$ ipython --no-banner

In [1]: import numpy as np

In [2]: np.set_printoptions(precision=2, suppress=True, linewidth=100, floatmode="fixed")

In [3]: tidy = lambda a: np.round(a, 2) + 0

In [4]: A = np.load("out14.npy")

In [5]: A
Out[5]: 
array([[ 0,  0,  0],
       [ 0, -1, -2],
       [ 0, -2, -4],
       [ 0,  1,  2]])

In [6]: # null space of dimension 2

In [7]: left, sv, Vt = np.linalg.svd(A, full_matrices=False)

In [8]: np.cumsum(sv ** 2) / np.sum(sv ** 2)
Out[8]: array([1.00, 1.00, 1.00])

In [9]: tidy(sv)
Out[9]: array([5.48, 0.00, 0.00])

In [10]: tidy(np.sqrt((sv ** 2).sum())), tidy(np.linalg.norm(A))
Out[10]: (np.float64(5.48), np.float64(5.48))

In [11]: tidy(Vt @ Vt.T)
Out[11]: 
array([[1.00, 0.00, 0.00],
       [0.00, 1.00, 0.00],
       [0.00, 0.00, 1.00]])

In [12]: np.abs(left[:, 0]).round(6).argmax()
Out[12]: np.int64(2)

In [13]: data = np.load("run15.npy")

In [14]: tidy(data)
Out[14]: 
array([[-0.80,  0.24,  0.07,  0.55],
       [ 0.22, -0.67, -0.30,  0.65],
       [-0.43, -0.21, -0.76, -0.43],
       [ 0.36,  0.67, -0.57,  0.31]])

In [15]: # orthonormal columns

In [16]: B = np.array([[1, -2, -2], [-2, -2, 0], [1, -2, 0], [2, -2, -1]])

In [17]: tidy(np.einsum("ij->j", data))
Out[17]: array([-0.65,  0.03, -1.56,  1.07])

In [18]: tidy(np.einsum("ij,ij->i", data, data))
Out[18]: array([1.00, 1.00, 1.00, 1.00])

In [19]: tidy(np.einsum("ik,kj->ij", data, B))
Out[19]: 
array([[-0.10, -0.14,  1.04],
       [ 2.54,  0.21, -1.08],
       [-1.63,  3.68,  1.30],
       [-0.94, -1.54, -1.03]])

In [20]: np.vstack([data, B.T]).shape
Out[20]: (7, 4)

In [21]: B @ data
ValueError: matmul: Input operand 1 has a mismatch in its core dimension 0, with gufunc signature (n?,k),(k,m?)->(n?,m?) (size 4 is different from 3)


In [22]: tidy(np.einsum("ik,kj->ji", data, B))
Out[22]: 
array([[-0.10,  2.54, -1.63, -0.94],
       [-0.14,  0.21,  3.68, -1.54],
       [ 1.04, -1.08,  1.30, -1.03]])
